$ python -q
>>> import numpy as np
>>> import numpy.linalg as la
>>> np.set_printoptions(precision=2, suppress=True, linewidth=140)
>>> def rd(a):
...     return np.round(a, 2) + 0
... 
>>> X = np.array([[0, 2, 0, 1, 3, 3, 5, 4, 1, 2, 0, 4],
...     [3, 2, 3, 3, 2, 4, 5, 3, 0, 2, 3, 4],
...     [3, 5, 4, 4, 5, 5, 2, 2, 0, 1, 0, 4],
...     [5, 5, 0, 3, 5, 4, 3, 5, 5, 1, 4, 3],
...     [5, 2, 1, 1, 3, 0, 0, 3, 5, 5, 1, 2],
...     [2, 3, 0, 0, 2, 3, 1, 2, 4, 3, 4, 1],
...     [2, 2, 4, 1, 3, 1, 2, 1, 5, 2, 4, 1],
...     [4, 4, 1, 2, 3, 4, 3, 1, 0, 0, 0, 3],
...     [1, 4, 5, 5, 4, 5, 1, 4, 2, 2, 3, 3],
...     [5, 5, 1, 1, 5, 0, 0, 0, 1, 2, 5, 4]])
>>> print(X)
[[0 2 0 1 3 3 5 4 1 2 0 4]
 [3 2 3 3 2 4 5 3 0 2 3 4]
 [3 5 4 4 5 5 2 2 0 1 0 4]
 [5 5 0 3 5 4 3 5 5 1 4 3]
 [5 2 1 1 3 0 0 3 5 5 1 2]
 [2 3 0 0 2 3 1 2 4 3 4 1]
 [2 2 4 1 3 1 2 1 5 2 4 1]
 [4 4 1 2 3 4 3 1 0 0 0 3]
 [1 4 5 5 4 5 1 4 2 2 3 3]
 [5 5 1 1 5 0 0 0 1 2 5 4]]
>>> rd(la.norm(X, 2) / la.norm(X))
np.float64(0.87)
>>> la.cond(X) > 100
np.True_
>>> print([round(float(x), 2) for x in la.svd(X, compute_uv=False)[:3]])
[29.51, 10.25, 7.14]
>>> t3 = np.stack([X, -2 * X, X[::-1]])
>>> (t3 @ X.T).shape
(3, 10, 10)
>>> rd(la.norm(t3, axis=(1, 2)))
array([33.81, 67.62, 33.81])
>>> print(t3.shape)
(3, 10, 12)
>>> U, sigma, Vt = la.svd(X)
>>> rd(sigma)
array([29.51, 10.25,  7.14,  6.54,  4.97,  4.6 ,  3.44,  2.95,  2.65,  0.22])
>>> M2 = U[:, :9] @ np.diag(sigma[:9]) @ Vt[:9]
>>> rd(la.norm(X - M2, 2)), rd(sigma[9])
(np.float64(0.22), np.float64(0.22))
>>> rd(np.abs(X - M2).max())
np.float64(0.08)
>>> M = np.array([[13, 2, 6, 2], [2, 1, 0, 1], [6, 0, 4, 0], [2, 1, 0, 1]])
>>> rng = np.random.default_rng(554078)
>>> idx = rng.permutation(4)
>>> idx
array([0, 1, 2, 3])
>>> M2 = M[idx][:, idx]
>>> rd(la.det(M2)), rd(la.det(M[idx]))
(np.float64(0.0), np.float64(0.0))
>>> np.diag(M2)
array([13,  1,  4,  1])
>>> np.allclose(M2, M)
True
>>> print(M2)
[[13  2  6  2]
 [ 2  1  0  1]
 [ 6  0  4  0]
 [ 2  1  0  1]]
>>> M2 = np.array([[2, 0, 1], [1, 1, 2]])
>>> C = np.kron(M2, M)
>>> C.shape
(8, 12)
>>> rd(la.norm(C, 2)), rd(la.norm(M2, 2) * la.norm(M, 2))
(np.float64(50.77), np.float64(50.77))
>>> vals, vecs = la.eigh(M)
>>> print(rd(la.svd(M, compute_uv=False)))
[16.45  2.55  0.    0.  ]
>>> print(rd(vals))
[ 0.    0.    2.55 16.45]
>>> rd(la.eigvalsh(M + -1 * np.eye(4)))
array([-1.  , -1.  ,  1.55, 15.45])
>>> rd(la.eigvalsh(M @ M))
array([  0.  ,   0.  ,   6.52, 270.48])
>>> print(rd(vecs @ np.diag(vals) @ vecs.T))
[[13.  2.  6.  2.]
 [ 2.  1.  0.  1.]
 [ 6.  0.  4.  0.]
 [ 2.  1.  0.  1.]]
>>> print(np.unique(vals.round(6) + 0, return_counts=True)[1])
[2 1 1]
>>> np.abs(vecs[:, -1]).round(6).argmax()
np.int64(0)
>>> vals.sum(), np.trace(M)
(np.float64(19.0), np.int64(19))
>>> (vals > 1e-8).sum(), (vals < -1e-8).sum()
(np.int64(2), np.int64(0))
>>> la.matrix_rank(M, rtol=0.1)
np.int64(2)
>>> rd(la.norm(M, 2) / la.norm(M))
np.float64(0.99)
>>> print(la.cond(M) > 100)
True
>>> [round(float(x), 2) for x in la.svd(M, compute_uv=False)[:3]]
[16.45, 2.55, 0.0]
>>> K = np.load("arr.npy")
>>> K
array([[3, 3, 3, 2],
       [4, 4, 4, 3],
       [2, 2, 2, 1],
       [3, 3, 3, 2],
       [2, 2, 2, 1],
       [2, 2, 2, 1],
       [3, 3, 3, 2],
       [2, 2, 2, 1]])
>>> rk = la.matrix_rank(K)
>>> rk
np.int64(2)
>>> null = la.svd(K)[2][rk:].T
>>> rd(K @ null)
array([[0., 0.],
       [0., 0.],
       [0., 0.],
       [0., 0.],
       [0., 0.],
       [0., 0.],
       [0., 0.],
       [0., 0.]])
>>> rd(null @ null.T)
array([[ 0.67, -0.33, -0.33,  0.  ],
       [-0.33,  0.67, -0.33,  0.  ],
       [-0.33, -0.33,  0.67,  0.  ],
       [ 0.  ,  0.  ,  0.  ,  0.  ]])
>>> [int(la.matrix_rank(K[:i])) for i in range(1, len(K) + 1)]
[1, 2, 2, 2, 2, 2, 2, 2]
>>> la.matrix_rank(K.T @ K), la.matrix_rank(K @ K.T)
(np.int64(2), np.int64(2))
>>> [int(la.matrix_rank(np.delete(K, i, axis=0))) for i in range(8)]
[2, 2, 2, 2, 2, 2, 2, 2]
